>>> import numpy as np
>>> np.set_printoptions(suppress=True, linewidth=140)
>>> tidy = lambda a: np.round(a, 2) + 0
>>> mat = np.loadtxt("arr.csv", delimiter=",")
>>> mat
array([[-2.51,  3.42, 12.44,  5.68,  3.51,  9.02, -1.17,  4.83, 10.6 , 13.44, 11.6 ,  1.42],
       [-1.04,  1.2 ,  7.27,  8.64,  2.04,  6.08, -5.6 ,  0.4 ,  9.88,  8.27, 10.88, -0.8 ],
       [-2.03,  2.36, 10.42,  7.3 ,  3.03,  8.06, -3.27,  2.73, 10.7 , 11.42, 11.7 ,  0.36],
       [-0.36,  3.47,  8.19,  3.42,  1.36,  4.72, -1.06,  4.94,  6.25,  9.19,  7.25,  1.47],
       [ 1.2 ,  5.71,  7.31, -2.62, -0.2 ,  1.6 ,  3.42,  9.42,  0.89,  8.31,  1.89,  3.71],
       [ 0.51,  5.38,  8.35, -1.27,  0.49,  2.97,  2.76,  8.76,  2.59,  9.35,  3.59,  3.38],
       [-0.22,  4.5 ,  8.94,  1.23,  1.22,  4.44,  1.  ,  7.  ,  4.94,  9.94,  5.94,  2.5 ],
       [ 0.98,  4.87,  6.91, -0.72,  0.02,  2.04,  1.74,  7.74,  2.17,  7.91,  3.17,  2.87],
       [ 0.94,  5.54,  7.66, -2.02,  0.06,  2.12,  3.09,  9.09,  1.58,  8.66,  2.58,  3.54],
       [-0.5 ,  3.19,  8.19,  4.12,  1.5 ,  5.  , -1.62,  4.38,  6.81,  9.19,  7.81,  1.19],
       [ 0.5 ,  3.89,  6.9 ,  1.72,  0.5 ,  3.01, -0.22,  5.78,  4.12,  7.9 ,  5.12,  1.89],
       [-0.63,  2.84,  8.1 ,  4.95,  1.63,  5.26, -2.32,  3.68,  7.42,  9.1 ,  8.42,  0.84],
       [ 0.47,  4.11,  7.17,  1.3 ,  0.53,  3.06,  0.23,  6.23,  3.95,  8.17,  4.95,  2.11],
       [-0.84,  4.6 , 10.29,  1.64,  1.84,  5.69,  1.21,  7.21,  6.09, 11.29,  7.09,  2.6 ],
       [-0.99,  4.98, 10.96,  1.02,  1.99,  5.98,  1.97,  7.97,  6.  , 11.96,  7.  ,  2.98],
       [ 0.73,  3.28,  5.82,  2.72,  0.27,  2.54, -1.45,  4.55,  4.27,  6.82,  5.27,  1.28],
       [-0.74,  3.68,  9.17,  3.38,  1.74,  5.49, -0.64,  5.36,  6.81, 10.17,  7.81,  1.68],
       [-1.99,  4.36, 12.34,  3.27,  2.99,  7.98,  0.72,  6.72,  8.62, 13.34,  9.62,  2.36],
       [ 2.33,  3.6 ,  2.94,  0.47, -1.33, -0.66, -0.8 ,  5.2 ,  0.74,  3.94,  1.74,  1.6 ],
       [ 1.08,  1.97,  3.8 ,  4.98, -0.08,  1.83, -4.07,  1.93,  4.86,  4.8 ,  5.86, -0.03],
       [ 0.42,  5.3 ,  8.47, -1.02,  0.58,  3.16,  2.6 ,  8.6 ,  2.86,  9.47,  3.86,  3.3 ],
       [ 0.53,  7.02,  9.95, -4.56,  0.47,  2.93,  6.03, 12.03,  0.92, 10.95,  1.92,  5.02],
       [ 0.04,  5.77,  9.7 , -1.59,  0.96,  3.92,  3.55,  9.55,  3.15, 10.7 ,  4.15,  3.77],
       [ 0.04,  4.42,  8.34,  1.11,  0.96,  3.92,  0.85,  6.85,  4.49,  9.34,  5.49,  2.42],
       [-0.75,  3.12,  8.61,  4.5 ,  1.75,  5.49, -1.75,  4.25,  7.37,  9.61,  8.37,  1.12],
       [ 1.5 ,  4.92,  5.91, -1.34, -0.5 ,  0.99,  1.84,  7.84,  1.07,  6.91,  2.07,  2.92],
       [ 0.5 ,  4.2 ,  7.2 ,  1.09,  0.5 ,  2.99,  0.41,  6.41,  3.79,  8.2 ,  4.79,  2.2 ],
       [ 1.63,  4.04,  4.78,  0.28, -0.63,  0.73,  0.09,  6.09,  1.69,  5.78,  2.69,  2.04],
       [-0.26,  4.64,  9.17,  0.98,  1.26,  4.53,  1.28,  7.28,  4.89, 10.17,  5.89,  2.64],
       [-0.97,  2.73,  8.66,  5.51,  1.97,  5.93, -2.54,  3.46,  8.2 ,  9.66,  9.2 ,  0.73],
       [-1.08,  1.9 ,  8.05,  7.28,  2.08,  6.15, -4.2 ,  1.8 ,  9.26,  9.05, 10.26, -0.1 ],
       [ 1.  ,  5.06,  7.06, -1.12,  0.  ,  2.  ,  2.12,  8.12,  1.94,  8.06,  2.94,  3.06],
       [-1.55,  3.61, 10.7 ,  4.33,  2.55,  7.1 , -0.78,  5.22,  8.49, 11.7 ,  9.49,  1.61],
       [ 0.13,  3.27,  7.01,  3.34,  0.87,  3.74, -1.47,  4.53,  5.47,  8.01,  6.47,  1.27],
       [ 1.25,  3.27,  4.78,  2.21, -0.25,  1.51, -1.46,  4.54,  3.23,  5.78,  4.23,  1.27],
       [-0.54,  3.28,  8.36,  3.97,  1.54,  5.07, -1.43,  4.57,  6.79,  9.36,  7.79,  1.28],
       [-1.  ,  6.6 , 12.6 , -2.19,  2.  ,  6.01,  5.19, 11.19,  4.41, 13.6 ,  5.41,  4.6 ],
       [ 0.42,  3.93,  7.09,  1.71,  0.58,  3.15, -0.14,  5.86,  4.22,  8.09,  5.22,  1.93],
       [-0.44,  4.67,  9.56,  1.1 ,  1.44,  4.89,  1.34,  7.34,  5.21, 10.56,  6.21,  2.67],
       [-0.34,  1.48,  6.16,  7.38,  1.34,  4.68, -5.04,  0.96,  8.2 ,  7.16,  9.2 , -0.52],
       [-0.09,  3.67,  7.84,  2.76,  1.09,  4.18, -0.67,  5.33,  5.51,  8.84,  6.51,  1.67]])
>>> Xc = mat - mat.mean(axis=0)
>>> evecs = np.linalg.svd(Xc)[2][:8]
>>> A2 = Xc - Xc @ evecs.T @ evecs
>>> print(np.linalg.norm(A2, axis=1).round(6).argmax())
0
>>> tidy(np.diag(evecs.T @ evecs))
array([0.5 , 0.54, 0.67, 1.  , 0.5 , 1.  , 0.62, 0.62, 0.67, 0.67, 0.67, 0.54])
>>> tidy(A2.std(axis=0))
array([0., 0., 0., 0., 0., 0., 0., 0., 0., 0., 0., 0.])
